$ ipython --no-banner

In [1]: import numpy as np

In [2]: import numpy.linalg as la

In [3]: np.set_printoptions(precision=2, suppress=True, linewidth=160)

In [4]: E = np.load("layer7.npy")

In [5]: E
Out[5]: 
array([[ -9,  -3,  -2,   1,  -4,   1,  -5],
       [ -4,  -5,   2,   3,   4,  -2,   3],
       [  5,  -1,   6,   0,  -4,  -3,  -4],
       [  3,  -5,   3, -10,   4,  -3,   2],
       [ -5,   1,  -5,  -1, -12,   2,  -1],
       [ -1,  -1,   0,  -3,   5,   6,  -2],
       [  4,  -2,  -2,   3,   0,  -1,   9]])

In [6]: other = E / la.norm(E, axis=1, keepdims=True)

In [7]: cov = other @ other.T

In [8]: print(np.round(np.degrees(np.arccos(np.clip(cov[2, 3], -1, 1))), 2))
80.05

In [9]: (cov - 2 * np.eye(7)).round(6).argmax(axis=1)
Out[9]: array([4, 6, 3, 5, 0, 3, 1])

In [10]: (np.abs(cov) > 0.9).astype(int)
Out[10]: 
array([[1, 0, 0, 0, 0, 0, 0],
       [0, 1, 0, 0, 0, 0, 0],
       [0, 0, 1, 0, 0, 0, 0],
       [0, 0, 0, 1, 0, 0, 0],
       [0, 0, 0, 0, 1, 0, 0],
       [0, 0, 0, 0, 0, 1, 0],
       [0, 0, 0, 0, 0, 0, 1]])

In [11]: la.norm(other, axis=1)
Out[11]: array([1., 1., 1., 1., 1., 1., 1.])

In [12]: x = np.array([0, -1, -1, 2, 0, -1, 1])

In [13]: target = E @ x

In [14]: print(target)
[  1  14  -6 -13  -1 -13  20]

In [15]: np.round(la.solve(E, 4 * target), 2) + 0
Out[15]: array([ 0., -4., -4.,  8.,  0., -4.,  4.])

In [16]: print(np.round(la.solve(E, target), 2) + 0)
[ 0. -1. -1.  2.  0. -1.  1.]

In [17]: M = np.load("block13.npy")

In [18]: M
Out[18]: 
array([[-6.04, -3.09,  2.74, -0.52, -3.19],
       [-3.09, -0.88,  3.23, -2.44,  5.38],
       [ 2.74,  3.23,  2.53,  0.  , -0.97],
       [-0.52, -2.44,  0.  ,  4.85, -2.39],
       [-3.19,  5.38, -0.97, -2.39, -4.47]])

In [19]: other = np.array([[-1, 1], [2, 0], [-2, 2], [-2, -1], [2, -1]])

In [20]: np.einsum("ij,ij->i", M, M)
Out[20]: array([63.98, 55.65, 25.28, 35.46, 65.75])

In [21]: np.vstack([M, other.T]).shape
Out[21]: (7, 5)

In [22]: np.einsum("ij->j", M)
Out[22]: array([-10.1 ,   2.2 ,   7.53,  -0.5 ,  -5.64])

In [23]: np.einsum("ij,ij->", M, other)
ValueError: operands could not be broadcast together with remapped shapes [original->remapped]: (5,5)->(5,5) (5,2)->(5,2) 


In [24]: rng = np.random.default_rng(3258)

In [25]: lab = rng.permutation(5)

In [26]: other = M[:, lab] * rng.choice([-1, 1], 5)

In [27]: other
Out[27]: 
array([[-3.19,  2.74,  6.04,  3.09, -0.52],
       [ 5.38,  3.23,  3.09,  0.88, -2.44],
       [-0.97,  2.53, -2.74, -3.23,  0.  ],
       [-2.39,  0.  ,  0.52,  2.44,  4.85],
       [-4.47, -0.97,  3.19, -5.38, -2.39]])

In [28]: Uu, _, VT = la.svd(M.T @ other)

In [29]: print(lab)
[4 2 0 1 3]

In [30]: np.round(Uu @ VT, 2) + 0
Out[30]: 
array([[ 0.,  0., -1.,  0.,  0.],
       [ 0.,  0.,  0., -1.,  0.],
       [ 0.,  1.,  0.,  0.,  0.],
       [ 0.,  0.,  0.,  0.,  1.],
       [ 1.,  0.,  0.,  0.,  0.]])

In [31]: C = 3 * np.array([[1.0, 0.5, -0.8, 1.3, 0.1],
    ...:     [-0.3, -0.7, 2.3, 0.8, 0.3],
    ...:     [0.1, 0.3, 0.3, 0.4, 0.0]])

In [32]: lab = rng.integers(0, 3, 11)

In [33]: arr = C[lab] + rng.normal(size=(11, 5))

In [34]: arr
Out[34]: 
array([[ 1.39,  1.2 , -3.51,  5.66, -0.94],
       [ 1.7 ,  0.78, -2.2 ,  3.66, -1.15],
       [ 1.82,  2.16, -1.15,  5.16, -1.01],
       [-1.74, -1.26,  3.56,  2.22, -1.2 ],
       [ 4.14,  1.36, -2.5 ,  5.96, -1.25],
       [-0.37, -1.79,  6.1 ,  2.21, -0.59],
       [-0.67,  1.  ,  1.12,  2.11, -0.5 ],
       [-1.18,  0.21, -0.61,  1.44, -0.94],
       [-0.51, -3.78,  7.58,  3.29, -0.82],
       [ 1.77, -0.67, -1.47,  5.74, -1.71],
       [-0.97, -1.82,  7.24,  1.29,  1.2 ]])

In [35]: arr[11]
IndexError: index 11 is out of bounds for axis 0 with size 11


In [36]: np.unravel_index(np.abs(arr).argmax(), arr.shape)
Out[36]: (np.int64(8), np.int64(2))

In [37]: arr.sum(axis=1)
Out[37]: array([ 3.8 ,  2.79,  6.98,  1.58,  7.7 ,  5.56,  3.05, -1.09,  5.77,  3.65,  6.93])

In [38]: arr[:, 5]
IndexError: index 5 is out of bounds for axis 1 with size 5


In [39]: np.round(la.norm(arr), 2)
Out[39]: np.float64(20.91)

In [40]: other = np.array([[-3, 3, -3], [-2, -1, -2], [-1, -3, 0]])

In [41]: K = other + other.T

In [42]: K
Out[42]: 
array([[-6,  1, -4],
       [ 1, -2, -5],
       [-4, -5,  0]])

In [43]: ev, V = la.eigh(K)

In [44]: (ev > 1e-8).sum(), (ev < -1e-8).sum()
Out[44]: (np.int64(1), np.int64(2))

In [45]: np.round(V @ np.diag(ev) @ V.T, 2) + 0
Out[45]: 
array([[-6.,  1., -4.],
       [ 1., -2., -5.],
       [-4., -5.,  0.]])

In [46]: la.svd(K, compute_uv=False)
Out[46]: array([8.44, 5.35, 4.92])

In [47]: print(np.abs(V[:, -1]).round(6).argmax())
2

In [48]: la.eigvalsh(K @ K)
Out[48]: array([24.16, 28.65, 71.18])

In [49]: np.abs(V[:, -1])
Out[49]: array([0.32, 0.56, 0.76])

In [50]: u = np.array([6, 1, 5])

In [51]: other = K + np.outer(u, np.eye(3)[1])

In [52]: round(float(la.det(other) / la.det(K)), 2), round(float(1 + la.solve(K, u)[1]), 2)
Out[52]: (0.7, 0.7)

In [53]: J = np.tril(np.array([[2, 4, 4, -4, -3, -5, -4],
    ...:     [2, 0, -5, -1, 3, 2, -5],
    ...:     [4, -4, 2, -4, -4, 0, 2],
    ...:     [3, 3, 2, -2, -3, -3, -3],
    ...:     [-3, 1, -5, 2, 0, 1, 1],
    ...:     [2, 0, -4, 2, 1, 1, 3],
    ...:     [-3, 4, 3, -3, 0, 3, 0]]), -1) + np.eye(7, dtype=int)

In [54]: J
Out[54]: 
array([[ 1,  0,  0,  0,  0,  0,  0],
       [ 2,  1,  0,  0,  0,  0,  0],
       [ 4, -4,  1,  0,  0,  0,  0],
       [ 3,  3,  2,  1,  0,  0,  0],
       [-3,  1, -5,  2,  1,  0,  0],
       [ 2,  0, -4,  2,  1,  1,  0],
       [-3,  4,  3, -3,  0,  3,  1]])

In [55]: blk = np.stack([E, 5 * E, E[::-1]])

In [56]: blk.sum(axis=0)
Out[56]: 
array([[-50, -20, -14,   9, -24,   5, -21],
       [-25, -31,  12,  15,  29,  -6,  16],
       [ 25,  -5,  31,  -1, -36, -16, -25],
       [ 21, -35,  21, -70,  28, -21,  14],
       [-25,   5, -24,  -6, -76,   9, -10],
       [-10, -11,   2, -15,  34,  34,  -9],
       [ 15, -15, -14,  19,  -4,  -5,  49]])

In [57]: la.norm(blk, axis=(1, 2))
Out[57]: array([ 29.78, 148.91,  29.78])

In [58]: np.einsum("bij,cij->bc", blk, blk)
Out[58]: 
array([[  887,  4435,    18],
       [ 4435, 22175,    90],
       [   18,    90,   887]])
